% ipython --no-banner

In [1]: import numpy as np

In [2]: np.set_printoptions(precision=4, suppress=True, linewidth=200)

In [3]: rnd = lambda a: np.round(a, 4) + 0

In [4]: m1 = np.load("x.npy")

In [5]: m1
Out[5]: 
array([[-10.0514,   4.8982, -23.0167, -13.8891],
       [  6.8873, -10.8642,  -5.924 ,  11.9806],
       [  6.0627,  -2.006 ,  18.1031,  15.1109],
       [-13.8631,   9.0158, -22.9452,  -1.9737],
       [ 16.9608, -16.8558,   8.0556,  -6.958 ],
       [ -1.9316,   7.1062,  14.9919,   6.0952],
       [ 11.8415,  -6.9782,  25.0451,  18.9199],
       [ 12.9536, -11.1115,  13.895 ,   5.2516]])

In [6]: np.argsort(-np.linalg.norm(m1, axis=0).round(6), kind="stable")[:3]
Out[6]: array([2, 3, 0])

In [7]: [round(float(x), 4) for x in np.linalg.svd(m1, compute_uv=False)[:3]]
Out[7]: [63.6277, 29.0176, 19.7284]

In [8]: np.linalg.matrix_rank(m1, rtol=0.1)
Out[8]: np.int64(3)

In [9]: rnd(np.abs(np.linalg.svd(m1)[2][-1]))
Out[9]: array([0.7472, 0.6289, 0.2114, 0.039 ])

In [10]: rnd(np.linalg.norm(m1, 2) / np.linalg.norm(m1))
Out[10]: np.float64(0.8757)

In [11]: F = np.loadtxt("sample13.csv", delimiter=",")

In [12]: F
Out[12]: 
array([[0., 0., 0.],
       [0., 3., 1.],
       [0., 9., 3.],
       [0., 6., 2.],
       [0., 3., 1.],
       [0., 9., 3.],
       [0., 9., 3.]])

In [13]: t3 = np.stack([F, -1 * F, F[::-1]])

In [14]: t3.shape
Out[14]: (3, 7, 3)

In [15]: np.linalg.matrix_rank(t3)
Out[15]: array([1, 1, 1])

In [16]: rnd(np.linalg.norm(t3, axis=(1, 2)))
Out[16]: array([18.1659, 18.1659, 18.1659])

In [17]: (t3 @ F.T).shape
Out[17]: (3, 7, 7)

In [18]: arr = np.load("w.npy")

In [19]: arr
Out[19]: 
array([[ 0.9,  2. , -1.1,  1.4, -0.9],
       [ 1. , -0.5, -0.1, -0.6, -0.9],
       [-1.3,  0.4,  0.7,  2.5, -1.8],
       [ 1.3,  1. ,  1.2, -0.4,  0. ],
       [ 1.4, -0.8,  1. ,  0.5, -2.6],
       [-0.6,  0.9, -0.4, -0.3,  2. ],
       [-1.6,  1.3,  0.1,  0. , -1. ]])

In [20]: t3 = np.stack([arr, -1 * arr, arr[::-1]])

In [21]: np.linalg.matrix_rank(t3.reshape(3, -1))
Out[21]: np.int64(2)

In [22]: t3.shape
Out[22]: (3, 7, 5)

In [23]: (t3 @ arr.T).shape
Out[23]: (3, 7, 7)

In [24]: t3.sum(axis=0)
Out[24]: 
array([[-1.6,  1.3,  0.1,  0. , -1. ],
       [-0.6,  0.9, -0.4, -0.3,  2. ],
       [ 1.4, -0.8,  1. ,  0.5, -2.6],
       [ 1.3,  1. ,  1.2, -0.4,  0. ],
       [-1.3,  0.4,  0.7,  2.5, -1.8],
       [ 1. , -0.5, -0.1, -0.6, -0.9],
       [ 0.9,  2. , -1.1,  1.4, -0.9]])

In [25]: vec = np.array([-5, -8, 9, 9, -5])

In [26]: rhs = arr @ vec

In [27]: rnd(rhs)
Out[27]: array([-13.3,  -2.8,  41.1,  -7.3,  25.9, -20.5,   3.5])

In [28]: rnd(np.linalg.solve(arr.T @ arr, arr.T @ rhs))
Out[28]: array([-5., -8.,  9.,  9., -5.])

In [29]: rnd(np.linalg.lstsq(arr, rhs)[0])
Out[29]: array([-5., -8.,  9.,  9., -5.])

In [30]: rnd(np.linalg.pinv(arr) @ arr)
Out[30]: 
array([[1., 0., 0., 0., 0.],
       [0., 1., 0., 0., 0.],
       [0., 0., 1., 0., 0.],
       [0., 0., 0., 1., 0.],
       [0., 0., 0., 0., 1.]])

In [31]: rng = np.random.default_rng(3394)

In [32]: rhs = rhs + 0.05 * rng.normal(size=7)

In [33]: rnd(rhs)
Out[33]: array([-13.2976,  -2.7846,  41.0939,  -7.2179,  25.9262, -20.4444,   3.5349])

In [34]: beta, *_ = np.linalg.lstsq(arr, rhs)

In [35]: beta.round()
Out[35]: array([-5., -8.,  9.,  9., -5.])

In [36]: rnd(arr.T @ (rhs - arr @ beta))
Out[36]: array([0., 0., 0., 0., 0.])

In [37]: rnd(np.linalg.norm(rhs - arr @ beta))
Out[37]: np.float64(0.0477)

In [38]: idx = rng.permutation(5)

In [39]: other = arr[:, idx] * rng.choice([-1, 1], 5)

In [40]: other
Out[40]: 
array([[-1.1,  1.4, -0.9,  2. , -0.9],
       [-0.1, -0.6, -0.9, -0.5, -1. ],
       [ 0.7,  2.5, -1.8,  0.4,  1.3],
       [ 1.2, -0.4,  0. ,  1. , -1.3],
       [ 1. ,  0.5, -2.6, -0.8, -1.4],
       [-0.4, -0.3,  2. ,  0.9,  0.6],
       [ 0.1,  0. , -1. ,  1.3,  1.6]])

In [41]: U, _, Vh = np.linalg.svd(arr.T @ other)

In [42]: rnd(U @ Vh)
Out[42]: 
array([[ 0.,  0.,  0.,  0., -1.],
       [ 0.,  0.,  0.,  1.,  0.],
       [ 1.,  0.,  0.,  0.,  0.],
       [ 0.,  1.,  0.,  0.,  0.],
       [ 0.,  0.,  1.,  0.,  0.]])

In [43]: rnd(np.linalg.lstsq(arr, other)[0])
Out[43]: 
array([[ 0.,  0.,  0.,  0., -1.],
       [ 0.,  0.,  0.,  1.,  0.],
       [ 1.,  0.,  0.,  0.,  0.],
       [ 0.,  1.,  0.,  0.,  0.],
       [ 0.,  0.,  1.,  0.,  0.]])

In [44]: P = arr @ np.linalg.solve(arr.T @ arr, arr.T)

In [45]: rnd(P @ arr[:, 4])
Out[45]: array([-0.9, -0.9, -1.8,  0. , -2.6,  2. , -1. ])

In [46]: rnd(np.linalg.eigvalsh(P))
Out[46]: array([0., 0., 1., 1., 1., 1., 1.])

In [47]: def softmax(z):
    ...:     e = np.exp(z - z.max(axis=-1, keepdims=True))
    ...:     return e / e.sum(axis=-1, keepdims=True)
    ...: 

In [48]: rnd(softmax(arr[5]))
Out[48]: array([0.0465, 0.2083, 0.0568, 0.0627, 0.6257])

In [49]: rnd(softmax(10 * arr[5]))
Out[49]: array([0., 0., 0., 0., 1.])

In [50]: scores = arr @ arr.T / np.sqrt(5)

In [51]: softmax(scores).round(6).argmax(axis=1)
Out[51]: array([0, 4, 2, 3, 4, 5, 6])

In [52]: sigma = 10 * 0.9 ** np.arange(5)

In [53]: Q, _ = np.linalg.qr(np.array([[-0.3, 1.6, 1.2, 0.1, -0.9],
    ...:     [-1.0, 2.0, 0.9, 0.7, -0.5],
    ...:     [-0.5, -0.7, -0.9, -0.2, 0.9],
    ...:     [-1.1, -1.0, -0.2, -0.1, -1.0],
    ...:     [-1.0, -1.0, -0.1, -1.0, 1.6]]))

In [54]: feats = rng.normal(size=(10, 5)) * sigma @ Q

In [55]: rnd(feats)
Out[55]: 
array([[ -0.461 ,  -4.4012,  -2.7295, -13.9025,   1.217 ],
       [  8.3705,   3.488 ,  16.3882,   0.2769,   1.7888],
       [  2.0455, -18.3673, -17.0492,   9.071 ,   8.2769],
       [  8.4304,   5.2449,   5.1732,   4.9792,   4.3948],
       [  1.6414, -23.8921,  10.0349,  16.5227,  12.8347],
       [  2.8106,  -6.4203,  -3.4671,   6.4645,   9.7431],
       [  2.9615,  17.7278,   1.2903,   4.5228,   2.8425],
       [ -0.3477,  21.5799,  -6.5563,  -0.1479,   6.2629],
       [-13.7184, -11.369 , -11.0467,   0.3726,   6.7426],
       [ -2.2758,  -6.0627,  -2.3294,   4.3098,  -4.4633]])

In [56]: other = np.c_[feats[:, :3] @ np.array([[2, -1, 1], [-2, -2, -2], [0, -2, 1]]), np.array([-3, -1, 3, 1, 3, -2, -1, -2, 2, 0])]

In [57]: rnd(other)
Out[57]: 
array([[  7.8805,  14.7223,   5.612 ,  -3.    ],
       [  9.7649, -48.1229,  17.7826,  -1.    ],
       [ 40.8257,  68.7876,  21.7309,   3.    ],
       [  6.371 , -29.2665,   3.1138,   1.    ],
       [ 51.0669,  26.0729,  59.4604,   3.    ],
       [ 18.4618,  16.9642,  12.1841,  -2.    ],
       [-29.5326, -40.9976, -31.2038,  -1.    ],
       [-43.8553, -29.6995, -50.0639,  -2.    ],
       [ -4.6988,  58.5498,  -2.0271,   2.    ],
       [  7.5738,  19.0602,   7.5202,   0.    ]])

In [58]: rnd(np.linalg.norm(other - feats @ np.linalg.lstsq(feats, other)[0], axis=0))
Out[58]: array([0.    , 0.    , 0.    , 3.6866])

In [59]: np.linalg.matrix_rank(np.c_[feats, other])
Out[59]: np.int64(6)

In [60]: np.linalg.matrix_rank(other)
Out[60]: np.int64(4)

In [61]: rnd(np.linalg.norm(np.linalg.qr(feats)[0].T @ other, axis=0) ** 2 / ((other ** 2).sum(axis=0) + 1e-12))
Out[61]: array([1.    , 1.    , 1.    , 0.6764])

In [62]: rnd(np.linalg.lstsq(feats, other[:, 0])[0])
Out[62]: array([ 2., -2.,  0.,  0.,  0.])

In [63]: vec = np.array([-2, 2, 0, -2, 2])

In [64]: rhs = feats @ vec

In [65]: rnd(np.linalg.solve(feats.T @ feats, feats.T @ rhs))
Out[65]: array([-2.,  2.,  0., -2.,  2.])

In [66]: rnd(rhs)
Out[66]: array([ 22.3585,  -6.7412, -42.4139,  -7.5399, -58.443 , -11.9044,  26.172 ,  56.6769,  17.4388, -25.1201])

In [67]: rhs = rhs + 0.05 * rng.normal(size=10)

In [68]: rnd(rhs)
Out[68]: array([ 22.3956,  -6.6847, -42.4357,  -7.5622, -58.3492, -11.9366,  26.2449,  56.7343,  17.3686, -25.0769])

In [69]: beta, *_ = np.linalg.lstsq(feats, rhs)

In [70]: rnd(feats.T @ (rhs - feats @ beta))
Out[70]: array([0., 0., 0., 0., 0.])

In [71]: beta.round()
Out[71]: array([-2.,  2.,  0., -2.,  2.])

In [72]: rnd(beta)
Out[72]: array([-1.9996,  2.0009,  0.0027, -1.9991,  2.002 ])

In [73]: mat = np.maximum(np.array([[2, 1],
    ...:     [3, 3],
    ...:     [0, 0],
    ...:     [0, 0],
    ...:     [2, 1],
    ...:     [2, 2],
    ...:     [1, 0],
    ...:     [0, 0],
    ...:     [1, 0],
    ...:     [0, 1],
    ...:     [3, 2],
    ...:     [2, 1],
    ...:     [0, 1],
    ...:     [3, 2],
    ...:     [0, 1],
    ...:     [0, 0],
    ...:     [1, 0],
    ...:     [1, 1],
    ...:     [1, 0],
    ...:     [2, 0],
    ...:     [0, 2],
    ...:     [0, 2],
    ...:     [2, 1],
    ...:     [3, 1],
    ...:     [0, 1],
    ...:     [0, 3],
    ...:     [1, 2],
    ...:     [3, 3],
    ...:     [0, 1],
    ...:     [0, 0],
    ...:     [0, 1]]) @ np.array([[3, 3, 3, 4, 5, 1, 4], [1, 4, 5, 1, 4, 0, 2]]) + np.array([-1, -1, 0, 1, 3, 2, 2]), 0)

In [74]: mat
Out[74]: 
array([[ 6,  9, 11, 10, 17,  4, 12],
       [11, 20, 24, 16, 30,  5, 20],
       [ 0,  0,  0,  1,  3,  2,  2],
       [ 0,  0,  0,  1,  3,  2,  2],
       [ 6,  9, 11, 10, 17,  4, 12],
       [ 7, 13, 16, 11, 21,  4, 14],
       [ 2,  2,  3,  5,  8,  3,  6],
       [ 0,  0,  0,  1,  3,  2,  2],
       [ 2,  2,  3,  5,  8,  3,  6],
       [ 0,  3,  5,  2,  7,  2,  4],
       [10, 16, 19, 15, 26,  5, 18],
       [ 6,  9, 11, 10, 17,  4, 12],
       [ 0,  3,  5,  2,  7,  2,  4],
       [10, 16, 19, 15, 26,  5, 18],
       [ 0,  3,  5,  2,  7,  2,  4],
       [ 0,  0,  0,  1,  3,  2,  2],
       [ 2,  2,  3,  5,  8,  3,  6],
       [ 3,  6,  8,  6, 12,  3,  8],
       [ 2,  2,  3,  5,  8,  3,  6],
       [ 5,  5,  6,  9, 13,  4, 10],
       [ 1,  7, 10,  3, 11,  2,  6],
       [ 1,  7, 10,  3, 11,  2,  6],
       [ 6,  9, 11, 10, 17,  4, 12],
       [ 9, 12, 14, 14, 22,  5, 16],
       [ 0,  3,  5,  2,  7,  2,  4],
       [ 2, 11, 15,  4, 15,  2,  8],
       [ 4, 10, 13,  7, 16,  3, 10],
       [11, 20, 24, 16, 30,  5, 20],
       [ 0,  3,  5,  2,  7,  2,  4],
       [ 0,  0,  0,  1,  3,  2,  2],
       [ 0,  3,  5,  2,  7,  2,  4]])

In [75]: C = mat[[21, 11]].astype(float)

In [76]: for _ in range(6):
    ...:     idx = np.linalg.norm(mat[:, None] - C, axis=-1).argmin(axis=1)
    ...:     C = np.array([mat[idx == j].mean(axis=0) for j in range(2)])
    ...: 

In [77]: idx
Out[77]: array([1, 1, 0, 0, 1, 1, 0, 0, 0, 0, 1, 1, 0, 1, 0, 0, 0, 0, 0, 0, 0, 0, 1, 1, 0, 1, 1, 1, 0, 0, 0])

In [78]: np.bincount(idx)
Out[78]: array([19, 12])

In [79]: rnd(C[1] - C[0])
Out[79]: array([ 6.386 , 10.1491, 11.6667,  8.4474, 14.0088,  1.7982,  9.7018])

In [80]: np.abs(C[1] - C[0]).argmax()
Out[80]: np.int64(4)
